In [1]: import numpy as np

In [2]: np.set_printoptions(precision=2, suppress=True, linewidth=120)

In [3]: A = np.load("arr.npy")

In [4]: A
Out[4]: 
array([[1., 0., 1.],
       [0., 0., 2.],
       [0., 1., 1.]])

In [5]: B = np.array([[2, 0, 0], [0, 0, 2]])

In [6]: W2 = np.kron(B, A)

In [7]: np.linalg.matrix_rank(W2)
Out[7]: np.int64(6)

In [8]: W2
Out[8]: 
array([[2., 0., 2., 0., 0., 0., 0., 0., 0.],
       [0., 0., 4., 0., 0., 0., 0., 0., 0.],
       [0., 2., 2., 0., 0., 0., 0., 0., 0.],
       [0., 0., 0., 0., 0., 0., 2., 0., 2.],
       [0., 0., 0., 0., 0., 0., 0., 0., 4.],
       [0., 0., 0., 0., 0., 0., 0., 2., 2.]])

In [9]: W2.shape
Out[9]: (6, 9)

In [10]: B = np.linalg.invert(A)
---------------------------------------------------------------------------
AttributeError                            Traceback (most recent call last)
Cell In[10], line 1
----> 1 B = np.linalg.invert(A)

AttributeError: module 'numpy.linalg' has no attribute 'invert'

In [11]: B = np.linalg.inv(A)

In [12]: np.linalg.det(A) * B
Out[12]: 
array([[-2.,  1., -0.],
       [-0.,  1., -2.],
       [-0., -1., -0.]])

In [13]: np.allclose(B, A.T)
Out[13]: False

In [14]: np.round(np.linalg.cond(A), 2)
Out[14]: np.float64(3.19)

In [15]: vec = np.array([1, 0, 1])

In [16]: A @ (2 * vec)
Out[16]: array([4., 4., 2.])

In [17]: A @ np.eye(3)[1]
Out[17]: array([0., 0., 1.])

In [18]: np.sign((A @ vec).round(6))
Out[18]: array([1., 1., 1.])

In [19]: np.einsum("ij,j->i", A, vec)
Out[19]: array([2., 2., 1.])

In [20]: (A * vec).sum(axis=1)
Out[20]: array([2., 2., 1.])

In [21]: (A @ vec).argmax()
Out[21]: np.int64(0)

In [22]: np.linalg.norm(A @ vec) <= np.linalg.norm(A, 2) * np.linalg.norm(vec) + 1e-9
Out[22]: np.True_

In [23]: A @ np.ones(3)
Out[23]: array([2., 2., 2.])

In [24]: A * vec
Out[24]: 
array([[1., 0., 1.],
       [0., 0., 2.],
       [0., 0., 1.]])

In [25]: A @ vec
Out[25]: array([2., 2., 1.])

In [26]: X = np.load("data.npy")

In [27]: X
Out[27]: 
array([[34, -6, 10],
       [-6,  4, 10],
       [10, 10, 50]])

In [28]: # null space of dimension 1

In [29]: left, s, Vt = np.linalg.svd(X)

In [30]: s.round(2) + 0
Out[30]: array([55.66, 32.34,  0.  ])

In [31]: np.argmax(s[:-1] / (s[1:] + 1e-6)) + 1
Out[31]: np.int64(2)

In [32]: B = left[:, :2] @ np.diag(s[:2]) @ Vt[:2]

In [33]: round(float(np.linalg.norm(X - B) / np.linalg.norm(X)), 2)
Out[33]: 0.0

In [34]: round(np.linalg.norm(X - B, 2), 2), round(s[2], 2)
Out[34]: (np.float64(0.0), np.float64(0.0))

In [35]: round(float(np.abs(X - B).max()), 2)
Out[35]: 0.0

In [36]: B
Out[36]: 
array([[34., -6., 10.],
       [-6.,  4., 10.],
       [10., 10., 50.]])

In [37]: F = np.load("out9.npy")

In [38]: F
Out[38]: 
array([[ 2., -3.,  0.],
       [-3.,  2., -3.],
       [ 0., -3.,  4.]])

In [39]: ev, evecs = np.linalg.eigvalsh(F)
---------------------------------------------------------------------------
ValueError                                Traceback (most recent call last)
Cell In[39], line 1
----> 1 ev, evecs = np.linalg.eigvalsh(F)

ValueError: too many values to unpack (expected 2)

In [40]: ev, evecs = np.linalg.eigh(F)

In [41]: np.abs(evecs[:, -1])
Out[41]: array([0.39, 0.64, 0.66])

In [42]: np.abs(evecs[:, -1]).round(6).argmax()
Out[42]: np.int64(2)

In [43]: np.unique(ev.round(6) + 0, return_counts=True)[1]
Out[43]: array([1, 1, 1])

In [44]: ev
Out[44]: array([-1.86,  2.95,  6.92])

In [45]: np.round(evecs.T @ evecs, 2) + 0
Out[45]: 
array([[1., 0., 0.],
       [0., 1., 0.],
       [0., 0., 1.]])

In [46]: np.linalg.eigvalsh(F @ F)
Out[46]: array([ 3.47,  8.69, 47.84])

In [47]: np.linalg.eigvalsh(F + 3 * np.eye(3))
Out[47]: array([1.14, 5.95, 9.92])

In [48]: np.round(evecs.T @ F @ evecs, 2) + 0
Out[48]: 
array([[-1.86,  0.  ,  0.  ],
       [ 0.  ,  2.95,  0.  ],
       [ 0.  ,  0.  ,  6.92]])
